% ipython --no-banner

In [1]: import numpy as np

In [2]: np.set_printoptions(suppress=True, linewidth=140)

In [3]: def tidy(a):
   ...:     return np.round(a, 2) + 0
   ...: 

In [4]: E = np.loadtxt("a.csv", delimiter=",")

In [5]: E
Out[5]: 
array([[0., 0., 1.],
       [0., 0., 0.],
       [1., 0., 0.]])

In [6]: Uu, sigma, Vt = np.linalg.svd(E)

In [7]: sigma
Out[7]: array([1., 1., 0.])

In [8]: Y = Uu[:, :2] @ np.diag(sigma[:2]) @ Vt[:2]

In [9]: print(tidy(np.linalg.norm(E - Y, 2)), sigma[2])
0.0 0.0

In [10]: np.kron(np.eye(2, dtype=int), E)
Out[10]: 
array([[0., 0., 1., 0., 0., 0.],
       [0., 0., 0., 0., 0., 0.],
       [1., 0., 0., 0., 0., 0.],
       [0., 0., 0., 0., 0., 1.],
       [0., 0., 0., 0., 0., 0.],
       [0., 0., 0., 1., 0., 0.]])

In [11]: u = np.array([0, -1, 4, 5])

In [12]: g = np.array([-2, -2, 2, -2])

In [13]: F = u[:, None] + g[None, :]

In [14]: print(F)
[[-2 -2  2 -2]
 [-3 -3  1 -3]
 [ 2  2  6  2]
 [ 3  3  7  3]]

In [15]: # columns 0 and 1 are equal

In [16]: Y = F / np.linalg.norm(F, axis=1, keepdims=True)

In [17]: G = Y @ Y.T

In [18]: tidy(np.linalg.norm(Y, axis=1))
Out[18]: array([1., 1., 1., 1.])

In [19]: tidy(G[3])
Out[19]: array([-0.11, -0.43,  0.99,  1.  ])

In [20]: (np.abs(G) > 0.9).astype(int)
Out[20]: 
array([[1, 1, 0, 0],
       [1, 1, 0, 0],
       [0, 0, 1, 1],
       [0, 0, 1, 1]])

In [21]: print(tidy(np.linalg.det(2 * F)), tidy(np.linalg.det(F)))
0.0 0.0

In [22]: tidy(np.linalg.det(F.T))
Out[22]: np.float64(0.0)

In [23]: tidy(np.linalg.eigvals(F))
Out[23]: array([ 8.+0.j, -4.+0.j,  0.+0.j,  0.+0.j])

In [24]: np.einsum("ij,ji->", F, F)
Out[24]: np.int64(80)

In [25]: r = np.linalg.matrix_rank(F)

In [26]: r
Out[26]: np.int64(2)

In [27]: null = np.linalg.svd(F)[2][r:].T

In [28]: [int(np.linalg.matrix_rank(F[:, :j + 1])) for j in range(4)]
Out[28]: [1, 1, 2, 2]

In [29]: tidy(F @ null)
Out[29]: 
array([[0., 0.],
       [0., 0.],
       [0., 0.],
       [0., 0.]])

In [30]: print([int(np.linalg.matrix_rank(np.delete(F, i, axis=0))) for i in range(4)])
[2, 2, 2, 2]

In [31]: tidy(null @ null.T)
Out[31]: 
array([[ 0.67, -0.33,  0.  , -0.33],
       [-0.33,  0.67,  0.  , -0.33],
       [ 0.  ,  0.  ,  0.  ,  0.  ],
       [-0.33, -0.33,  0.  ,  0.67]])

In [32]: K = np.load("data.npy")

In [33]: K
Out[33]: 
array([[1, 4, 2],
       [0, 4, 2]])

In [34]: u, g = K[1], K[0]

In [35]: u @ u
Out[35]: np.int64(20)

In [36]: pr = (u @ g) / (u @ u) * u

In [37]: g - pr
Out[37]: array([1., 0., 0.])

In [38]: (g - pr) @ u
Out[38]: np.float64(0.0)

In [39]: print(pr)
[0. 4. 2.]

In [40]: tidy(np.linalg.norm(u + g) ** 2 + np.linalg.norm(u - g) ** 2)
Out[40]: np.float64(82.0)

In [41]: tidy(np.linalg.norm(K[1] - K[0]))
Out[41]: np.float64(1.0)

In [42]: tidy(np.linalg.norm(K, "nuc"))
Out[42]: np.float64(7.07)

In [43]: tidy(np.linalg.norm(K, 2))
Out[43]: np.float64(6.36)

In [44]: print(tidy(np.linalg.norm(K, axis=0)))
[1.   5.66 2.83]

In [45]: tidy(np.linalg.norm(K, 1)), tidy(np.linalg.norm(K, np.inf))
Out[45]: (np.float64(8.0), np.float64(7.0))

In [46]: print(tidy(np.linalg.norm(K, axis=1)))
[4.58 4.47]

In [47]: mat = np.load("x.npy")

In [48]: mat
Out[48]: 
array([[1.  , 0.  , 0.  ],
       [0.33, 0.67, 0.  ],
       [0.  , 0.  , 1.  ]])

In [49]: Uu, sigma, Vt = np.linalg.svd(mat, full_matrices=False)

In [50]: np.allclose(Uu * sigma @ Vt, mat)
Out[50]: True

In [51]: tidy(np.sqrt((sigma ** 2).sum())), tidy(np.linalg.norm(mat))
Out[51]: (np.float64(1.6), np.float64(1.6))

In [52]: tidy(sigma)
Out[52]: array([1.08, 1.  , 0.62])

In [53]: Uu.shape, sigma.shape, Vt.shape
Out[53]: ((3, 3), (3,), (3, 3))

In [54]: tidy(np.cumsum(sigma ** 2) / np.sum(sigma ** 2))
Out[54]: array([0.46, 0.85, 1.  ])

In [55]: w, evecs = np.linalg.eig(mat)

In [56]: mat @ evecs[:, 0] - w[0] * evecs[:, 0]
Out[56]: array([0., 0., 0.])

In [57]: tidy(np.sort(np.linalg.eigvals(mat.T)))
Out[57]: array([0.67, 1.  , 1.  ])

In [58]: tidy(np.sort(np.linalg.eigvals(np.linalg.inv(mat))))
Out[58]: array([1.  , 1.  , 1.49])

In [59]: tidy(np.sort(np.linalg.eigvals(mat @ mat)))
Out[59]: array([0.45, 1.  , 1.  ])

In [60]: w
Out[60]: array([0.67, 1.  , 1.  ])
